$ python3 -q
>>> import numpy as np
>>> from numpy import linalg as LA
>>> np.set_printoptions(suppress=True, linewidth=120)
>>> W0 = np.array([[0, 0, 1], [0, 0, 0], [1, 0, 0]])
>>> # symmetric
>>> print((LA.matrix_power((W0 != 0) + (W0.T != 0) + np.eye(3), 3) > 0).astype(int))
[[1 0 1]
 [0 1 0]
 [1 0 1]]
>>> print(np.round(LA.det(W0), 3))
0.0
>>> print(np.round(np.sort(LA.eigvals(W0).real), 3))
[-1.  0.  1.]
>>> arr = np.load("w.npy")
>>> print(arr)
[[ 3.119  3.123 -1.086]
 [ 2.683  2.9   -0.991]
 [ 2.882  2.885 -0.923]
 [ 2.927  2.911 -0.98 ]
 [ 3.17   3.07  -0.896]
 [ 3.179  3.087 -0.998]
 [ 2.945  3.125 -0.996]
 [ 2.957  3.244 -0.945]
 [ 3.048  2.912 -0.874]
 [ 3.009  3.039 -0.996]
 [ 2.888  2.938 -0.749]
 [ 2.919  2.93  -0.852]
 [ 2.892  2.934 -0.937]
 [ 1.139 -2.911  2.143]
 [ 0.868 -3.189  1.986]
 [ 1.077 -3.077  2.027]
 [ 0.861 -2.791  2.079]
 [ 0.997 -3.04   2.069]
 [ 0.898 -2.862  2.059]
 [ 0.879 -2.951  2.217]
 [ 1.07  -3.095  2.041]
 [ 0.904 -2.968  1.942]
 [ 0.92  -2.813  2.183]
 [ 1.079 -2.915  2.109]
 [ 0.963 -2.894  1.972]
 [ 0.901 -3.074  1.954]]
>>> left, s, Vh = LA.svd(W0)
>>> print(s)
[1. 1. 0.]
>>> A2 = left[:, :2] @ np.diag(s[:2]) @ Vh[:2]
>>> print(round(float(LA.norm(W0 - A2, 2)), 3), s[2])
0.0 0.0
>>> print(A2)
[[0. 0. 1.]
 [0. 0. 0.]
 [1. 0. 0.]]
>>> print(np.abs(W0 - A2).max())
0.0
>>> proj = arr @ LA.solve(arr.T @ arr, arr.T)
>>> print(np.round(LA.eigvalsh(proj), 3) + 0)
[0. 0. 0. 0. 0. 0. 0. 0. 0. 0. 0. 0. 0. 0. 0. 0. 0. 0. 0. 0. 0. 0. 0. 1. 1. 1.]
>>> left, s = LA.svd(arr)
Traceback (most recent call last):
  File "<python-input-18>", line 1, in <module>
    left, s = LA.svd(arr)
    ^^^^^^^
ValueError: too many values to unpack (expected 2)
>>> left, s, Vh = LA.svd(arr, full_matrices=False)
>>> print(np.abs(left[:, 0]).round(6).argmax())
0
>>> print(np.allclose(left * s @ Vh, arr))
True
>>> print((s > 1e-8).sum())
3
>>> print(np.round(left.T @ left, 3) + 0)
[[1. 0. 0.]
 [0. 1. 0.]
 [0. 0. 1.]]
>>> print(left.shape, s.shape, Vh.shape)
(26, 3) (3,) (3, 3)
>>> print(np.round(left.T @ arr @ Vh.T, 3) + 0)
[[17.933  0.     0.   ]
 [ 0.    10.229  0.   ]
 [ 0.     0.     0.466]]
>>> r0 = np.array([-3, 1, -2])
>>> v = np.array([-1, 2, -2, 2])
>>> F = r0[:, None] + v[None, :]
>>> print(F)
[[-4 -1 -5 -1]
 [ 0  3 -1  3]
 [-3  0 -4  0]]
>>> left, s, Vh = LA.svd(F)
>>> print(np.argmax(s[:-1] / (s[1:] + 1e-6)) + 1)
2
>>> A2 = left[:, :2] @ np.diag(s[:2]) @ Vh[:2]
>>> print(LA.matrix_rank(A2))
2
